In [1]: import numpy as np

In [2]: from numpy import linalg as LA

In [3]: np.set_printoptions(precision=2, suppress=True, linewidth=160)

In [4]: E = np.load("m.npy")

In [5]: E
Out[5]: 
array([[3, 2, 0, 2, 3, 0, 2, 2],
       [0, 2, 1, 0, 3, 2, 2, 3],
       [0, 2, 1, 1, 3, 0, 1, 2],
       [2, 1, 0, 2, 0, 0, 3, 2],
       [2, 0, 0, 0, 2, 2, 2, 3],
       [0, 0, 0, 1, 2, 3, 2, 2],
       [0, 3, 3, 2, 3, 3, 0, 2],
       [3, 1, 1, 1, 2, 2, 1, 2]])

In [6]: rng = np.random.default_rng(691)

In [7]: lab = rng.permutation(8)

In [8]: lab
Out[8]: array([0, 4, 5, 3, 2, 6, 7, 1])

In [9]: out = E[lab][:, lab]

In [10]: np.trace(out)
Out[10]: np.int64(15)

In [11]: x0 = np.array([3, 2, -3, 0, 2, 0, -3, 0])

In [12]: rhs = E @ x0

In [13]: rhs
Out[13]: array([13,  1,  4, -1,  4, -2,  3,  9])

In [14]: np.round(LA.solve(E.T, E[0]), 2) + 0
Out[14]: array([1., 0., 0., 0., 0., 0., 0., 0.])

In [15]: np.round(LA.solve(E, rhs), 2) + 0
Out[15]: array([ 3.,  2., -3.,  0.,  2.,  0., -3.,  0.])

In [16]: out = E / np.sqrt((E ** 2).mean(axis=1, keepdims=True))

In [17]: out[4]
Out[17]: array([1.13, 0.  , 0.  , 0.  , 1.13, 1.13, 1.13, 1.7 ])

In [18]: LA.norm(out, axis=1)
Out[18]: array([2.83, 2.83, 2.83, 2.83, 2.83, 2.83, 2.83, 2.83])

In [19]: LA.matrix_rank(out) == LA.matrix_rank(E)
Out[19]: np.True_

In [20]: E - E.mean(axis=1, keepdims=True)
Out[20]: 
array([[ 1.25,  0.25, -1.75,  0.25,  1.25, -1.75,  0.25,  0.25],
       [-1.62,  0.38, -0.62, -1.62,  1.38,  0.38,  0.38,  1.38],
       [-1.25,  0.75, -0.25, -0.25,  1.75, -1.25, -0.25,  0.75],
       [ 0.75, -0.25, -1.25,  0.75, -1.25, -1.25,  1.75,  0.75],
       [ 0.62, -1.38, -1.38, -1.38,  0.62,  0.62,  0.62,  1.62],
       [-1.25, -1.25, -1.25, -0.25,  0.75,  1.75,  0.75,  0.75],
       [-2.  ,  1.  ,  1.  ,  0.  ,  1.  ,  1.  , -2.  ,  0.  ],
       [ 1.38, -0.62, -0.62, -0.62,  0.38,  0.38, -0.62,  0.38]])

In [21]: round(LA.det(E), 2)
Out[21]: np.float64(-210.0)

In [22]: LA.matrix_power(E, 2)
Out[22]: 
array([[25, 20, 10, 16, 31, 20, 24, 33],
       [15, 15, 12, 10, 31, 28, 18, 31],
       [14, 12,  8,  7, 22, 17, 16, 25],
       [16, 19, 12, 16, 22, 15, 14, 21],
       [19, 13,  9, 13, 26, 22, 15, 24],
       [12,  9,  8, 11, 20, 23, 15, 22],
       [16, 16,  8, 12, 34, 25, 29, 38],
       [21, 16,  7, 15, 30, 19, 22, 29]])

In [23]: (E - E.T) / 2
Out[23]: 
array([[ 0. ,  1. ,  0. ,  0. ,  0.5,  0. ,  1. , -0.5],
       [-1. ,  0. , -0.5, -0.5,  1.5,  1. , -0.5,  1. ],
       [ 0. ,  0.5,  0. ,  0.5,  1.5,  0. , -1. ,  0.5],
       [ 0. ,  0.5, -0.5,  0. ,  0. , -0.5,  0.5,  0.5],
       [-0.5, -1.5, -1.5,  0. ,  0. ,  0. , -0.5,  0.5],
       [ 0. , -1. ,  0. ,  0.5,  0. ,  0. , -0.5,  0. ],
       [-1. ,  0.5,  1. , -0.5,  0.5,  0.5,  0. ,  0.5],
       [ 0.5, -1. , -0.5, -0.5, -0.5,  0. , -0.5,  0. ]])

In [24]: np.sort(np.abs(LA.eigvals(E)))
Out[24]: array([ 0.29,  0.63,  2.29,  2.29,  2.5 ,  2.69,  2.69, 12.28])

In [25]: A = np.loadtxt("dump.csv", delimiter=",")

In [26]: A
Out[26]: 
array([[ 10.84,  -2.38,  -4.81,   2.9 ,  -5.1 ,   7.79,   4.03,  -9.38,  -0.38,   1.36,  -2.45],
       [ 20.71,  -6.97,  -6.09,   4.76, -11.61,  15.23,  10.91, -16.65,   0.  ,   4.5 ,  -6.2 ],
       [ -3.59,  -3.  ,   1.21,  -6.43,   0.37,  -0.85,   9.28,  -3.5 ,  -4.42,  14.37,  -3.72],
       [ -1.02,   3.94,   1.5 ,   6.11,   1.61,  -2.84, -12.65,   9.34,   5.8 , -17.46,   5.16],
       [ -2.54,  -4.94,   9.92,   0.23,  -2.95,  -2.27,   0.41,  11.42,   4.94,  -3.69,  -0.74],
       [  9.76,  12.7 , -26.09,   1.85,   5.71,   7.73,  -2.79, -29.51, -10.79,   5.88,   2.13],
       [ -3.38,  -3.53,   2.67,  -5.89,   0.26,  -1.06,   8.73,  -1.59,  -3.48,  12.61,  -3.5 ],
       [  5.52,  -3.62,   7.32,   7.5 ,  -5.96,   2.  ,  -6.18,  10.88,   9.56, -17.26,   1.55],
       [ -3.93,   2.31,  -3.35,  -4.07,   3.78,  -1.77,   2.75,  -5.08,  -4.94,   8.59,  -0.55],
       [ 10.42,   9.13, -19.13,   4.2 ,   2.33,   7.34,  -3.73, -21.35,  -6.23,  -0.37,   1.87],
       [ 17.87, -19.16,  10.37,   0.97, -18.21,  13.9 ,  21.2 ,  -3.18,   4.88,  10.03, -11.57],
       [ -9.74,   7.31,   0.92,   1.39,   7.37,  -8.17, -13.05,  10.26,   2.05, -11.84,   6.4 ],
       [-14.36,  -9.34,  22.22,  -5.36,  -0.97, -10.23,   2.91,  25.59,   6.65,   0.02,  -1.55],
       [ -7.26, -11.76,  20.61,  -3.89,  -5.29,  -5.16,   6.07,  20.9 ,   7.1 ,   0.77,  -3.49],
       [-21.55,  15.17, -12.4 , -12.31,  19.36, -13.17,  -3.67,  -8.6 , -14.93,  18.02,   4.51],
       [  8.55,   1.52, -12.33,  -1.36,  -0.75,   7.34,   7.65, -19.91,  -7.41,  12.29,  -2.96],
       [  3.86,  -6.19,   7.96,   2.68,  -6.25,   2.03,   1.44,   7.82,   5.8 ,  -5.52,  -1.63],
       [  8.37,  -4.96,  -1.09,   0.22,  -5.71,   6.59,   8.38,  -7.62,  -0.81,   6.37,  -4.24],
       [  8.75, -13.72,  12.72,   2.15, -12.35,   6.07,   9.94,   7.32,   7.06,  -0.52,  -6.04],
       [ 15.27,  -1.16, -12.62,   0.83,  -5.14,  12.09,  10.06, -22.75,  -5.92,  11.54,  -4.97],
       [ 14.79, -16.61,   9.03,   0.46, -15.28,  11.6 ,  18.77,  -2.99,   3.8 ,   9.47,  -9.87],
       [ 12.95,  -7.41,  -0.1 ,   2.32,  -9.02,   9.59,   9.34,  -7.45,   1.18,   4.1 ,  -5.44],
       [ -3.84,   0.82,   0.4 ,  -2.33,   2.31,  -2.32,   0.58,   0.57,  -1.57,   3.32,   0.02],
       [ 10.61,  -8.96,   6.49,   4.71, -10.16,   6.94,   4.79,   2.94,   6.47,  -4.66,  -3.71],
       [ -0.17,  -5.56,   8.59,   0.37,  -3.77,  -0.45,   2.06,   8.5 ,   4.31,  -2.33,  -1.59],
       [  4.91, -11.86,  10.59,  -1.32,  -9.29,   4.26,  11.75,   4.22,   3.37,   6.13,  -6.28]])

In [27]: Ac = A - A.mean(axis=0)

In [28]: Uu, sig, vt = LA.svd(Ac, full_matrices=False)

In [29]: np.abs(vt[-1])
Out[29]: array([0.18, 0.02, 0.4 , 0.12, 0.12, 0.68, 0.29, 0.07, 0.05, 0.27, 0.38])

In [30]: np.round(Ac.mean(axis=0), 2) + 0
Out[30]: array([0., 0., 0., 0., 0., 0., 0., 0., 0., 0., 0.])

In [31]: np.searchsorted(np.cumsum(sig ** 2) / (sig ** 2).sum(), 0.9) + 1
Out[31]: np.int64(3)

In [32]: np.abs(vt[0]).argmax()
Out[32]: np.int64(7)

In [33]: LA.matrix_rank(Ac)
Out[33]: np.int64(11)
